% python3 -q
>>> import numpy as np
>>> from numpy import linalg as LA
>>> np.set_printoptions(precision=2, suppress=True, linewidth=100)
>>> rd = lambda a: np.round(a, 2) + 0
>>> J = np.loadtxt("w.csv", delimiter=",")
>>> rd(J)
array([[ 0.33, -0.27,  0.21,  0.33],
       [-0.27,  0.22, -0.17, -0.27],
       [ 0.21, -0.17,  0.13,  0.21],
       [ 0.33, -0.27,  0.21,  0.33]])
>>> rd(np.kron(np.eye(2, dtype=int), J))
array([[ 0.33, -0.27,  0.21,  0.33,  0.  ,  0.  ,  0.  ,  0.  ],
       [-0.27,  0.22, -0.17, -0.27,  0.  ,  0.  ,  0.  ,  0.  ],
       [ 0.21, -0.17,  0.13,  0.21,  0.  ,  0.  ,  0.  ,  0.  ],
       [ 0.33, -0.27,  0.21,  0.33,  0.  ,  0.  ,  0.  ,  0.  ],
       [ 0.  ,  0.  ,  0.  ,  0.  ,  0.33, -0.27,  0.21,  0.33],
       [ 0.  ,  0.  ,  0.  ,  0.  , -0.27,  0.22, -0.17, -0.27],
       [ 0.  ,  0.  ,  0.  ,  0.  ,  0.21, -0.17,  0.13,  0.21],
       [ 0.  ,  0.  ,  0.  ,  0.  ,  0.33, -0.27,  0.21,  0.33]])
>>> rd(np.poly(J))
array([ 1., -1.,  0.,  0.,  0.])
>>> rd(LA.eigvals(J).sum().real)
np.float64(1.0)
>>> rk = LA.matrix_rank(J)
>>> rk
np.int64(1)
>>> ns = LA.svd(J)[2][rk:].T
>>> [int(LA.matrix_rank(np.delete(J, i, axis=0))) for i in range(4)]
[1, 1, 1, 1]
>>> rd(ns @ ns.T)
array([[ 0.67,  0.27, -0.21, -0.33],
       [ 0.27,  0.78,  0.17,  0.27],
       [-0.21,  0.17,  0.87, -0.21],
       [-0.33,  0.27, -0.21,  0.67]])
>>> np.allclose(J @ ns, 0)
True
>>> vals, vecs = LA.eigh(J)
>>> np.unique(vals.round(6) + 0, return_counts=True)[1]
array([3, 1])
>>> rd(vecs.T @ vecs)
array([[1., 0., 0., 0.],
       [0., 1., 0., 0.],
       [0., 0., 1., 0.],
       [0., 0., 0., 1.]])
>>> rd(vals)
array([0., 0., 0., 1.])
>>> rd(LA.eigvalsh(J + -3 * np.eye(4)))
array([-3., -3., -3., -2.])
>>> (vals > 1e-8).sum(), (vals < -1e-8).sum()
(np.int64(1), np.int64(0))
>>> rd(LA.eigvalsh(J @ J))
array([0., 0., 0., 1.])
>>> s = 20 * 0.2 ** np.arange(5)
>>> O, _ = LA.qr(np.array([[-1.4, -0.4, 1.0, -0.6, -0.2],
...     [1.6, 0.1, -1.7, 1.0, -0.5],
...     [-1.6, 1.2, -0.4, 1.4, 1.6],
...     [-2.3, -0.9, 1.0, 0.9, 0.6],
...     [-0.6, -0.6, -0.3, -0.5, -0.2]]))
>>> rng = np.random.default_rng(3048)
>>> data = rng.normal(size=(28, 5)) * s @ O
>>> rd(data)
array([[  1.  ,   1.44,  -0.17,  -1.01,   4.79],
       [ -0.28,  -1.01,  -1.14,   0.73,  -5.5 ],
       [ -2.18,  -1.1 ,   1.62,   1.84,  -3.94],
       [ -1.55,  -2.15,  -3.78,   1.49, -15.2 ],
       [ -1.07,  -0.73,  -0.6 ,   0.64,  -4.6 ],
       [ -1.14,  -1.56,   0.57,   0.81,  -3.5 ],
       [  9.83,   3.46,  -6.68,  -7.24,  15.04],
       [  0.11,  -0.56,  -1.09,   0.13,  -3.15],
       [  1.68,  -0.16,  -2.91,  -0.87,  -2.8 ],
       [  6.73,   3.94,  -5.47,  -5.62,  11.95],
       [  3.91,   1.36,  -3.53,  -2.84,   4.14],
       [  6.14,  -0.02,  -5.07,  -4.15,   3.95],
       [  1.4 ,  -0.13,  -0.84,  -0.91,   1.17],
       [ -4.96,  -1.8 ,   0.82,   3.79, -13.13],
       [ -1.84,  -0.31,  -1.16,   1.09,  -6.73],
       [ 12.65,   5.54,  -7.01,  -9.97,  25.75],
       [ -9.81,  -4.23,   6.68,   7.34, -16.2 ],
       [ -4.25,  -1.55,   2.54,   3.36,  -7.88],
       [  6.83,   1.32,  -5.84,  -5.04,   6.59],
       [  4.6 ,   1.5 ,  -2.37,  -3.26,   8.06],
       [  3.74,   2.21,  -0.5 ,  -2.81,  11.21],
       [  5.92,   2.69,  -2.45,  -4.62,  13.72],
       [  3.99,   1.56,  -2.57,  -2.99,   6.66],
       [ 10.39,   2.37,  -6.75,  -7.37,  14.4 ],
       [ 17.44,   8.12,  -5.34, -13.26,  43.78],
       [  7.1 ,   1.82,  -5.9 ,  -5.01,   7.32],
       [  1.42,   0.45,   1.04,  -1.02,   6.2 ],
       [  5.78,   2.59,  -2.66,  -4.63,  13.04]])
>>> x0 = np.array([-2, 3, 2, 0, 1])
>>> rhs = data @ x0
>>> b, lr = np.zeros(5), 1 / LA.norm(data, 2) ** 2
>>> for i in range(300):
...     b -= lr * data.T @ (data @ b - rhs)
...     if i % 50 == 0: print(i, round(LA.norm(data @ b - rhs), 2))
... 
0 49.91
50 9.44
100 7.91
150 7.3
200 6.73
250 6.21
>>> rd(LA.cond(data))
np.float64(662.11)
>>> rd(b)
array([-1.63,  0.98,  1.64,  0.82,  1.44])
>>> t3 = np.stack([data, 2 * data, data[::-1]])
>>> LA.matrix_rank(t3)
array([5, 5, 5])
>>> rd(np.einsum("bij,cij->bc", t3, t3))
array([[ 7215.73, 14431.47,  -941.23],
       [14431.47, 28862.94, -1882.47],
       [ -941.23, -1882.47,  7215.73]])
>>> t3.shape
(3, 28, 5)
>>> (t3 @ data.T).shape
(3, 28, 28)
>>> x0 = np.array([0, 0, 5, 2, 2])
>>> rhs = data @ x0
>>> rd(LA.pinv(data) @ data)
array([[1., 0., 0., 0., 0.],
       [0., 1., 0., 0., 0.],
       [0., 0., 1., 0., 0.],
       [0., 0., 0., 1., 0.],
       [0., 0., 0., 0., 1.]])
>>> rhs = rhs + 0.05 * rng.normal(size=28)
>>> rd(rhs)
array([  6.67, -15.24,   3.89, -46.36, -10.97,  -2.55, -17.81, -11.41, -21.86, -14.69, -15.01,
       -25.78,  -3.77, -14.48, -17.12,  -3.59,  15.74,   3.72, -26.1 ,  -2.22,  14.27,   5.88,
        -5.47, -19.78,  34.33, -24.99,  15.51,   3.51])
>>> b, *_ = LA.lstsq(data, rhs)
>>> [round(float(LA.norm(LA.solve(data.T @ data + lam * np.eye(5), data.T @ rhs))), 2) for lam in (0, 1, 10, 100)]
[5.78, 5.28, 4.98, 3.92]
>>> b.round()
array([0., 0., 5., 2., 2.])
>>> cen = data - data.mean(axis=0)
>>> vecs = LA.svd(cen)[2][:4]
>>> A2 = cen - cen @ vecs.T @ vecs
>>> rd(LA.norm(A2) / LA.norm(cen))
np.float64(0.0)
>>> rd((cen @ vecs.T).std(axis=0))
array([14.56,  3.05,  0.63,  0.14])
>>> rd(A2.std(axis=0))
array([0.  , 0.01, 0.01, 0.01, 0.01])
>>> rd(np.diag(vecs.T @ vecs))
array([0.95, 0.87, 0.67, 0.58, 0.92])
>>> hat = data @ LA.solve(data.T @ data, data.T)
>>> rd(LA.eigvalsh(hat))
array([0., 0., 0., 0., 0., 0., 0., 0., 0., 0., 0., 0., 0., 0., 0., 0., 0., 0., 0., 0., 0., 0., 0.,
       1., 1., 1., 1., 1.])
>>> rd(hat @ data[:, 1])
array([ 1.44, -1.01, -1.1 , -2.15, -0.73, -1.56,  3.46, -0.56, -0.16,  3.94,  1.36, -0.02, -0.13,
       -1.8 , -0.31,  5.54, -4.23, -1.55,  1.32,  1.5 ,  2.21,  2.69,  1.56,  2.37,  8.12,  1.82,
        0.45,  2.59])
>>> np.allclose(hat @ hat, hat)
True
>>> u = np.array([2, 2, 2])
>>> K = np.array([np.roll(u, i) for i in range(3)])
>>> K
array([[2, 2, 2],
       [2, 2, 2],
       [2, 2, 2]])
>>> left, s, Vh = LA.svd(K)
>>> vecs = Vh[:(s > 1e-8).sum()]
>>> x0 = K[2] + 2 * K[0] + rng.integers(2) * np.eye(3)[1]
>>> x0
array([6., 7., 6.])
>>> rd(np.diag(vecs.T @ vecs))
array([0.33, 0.33, 0.33])
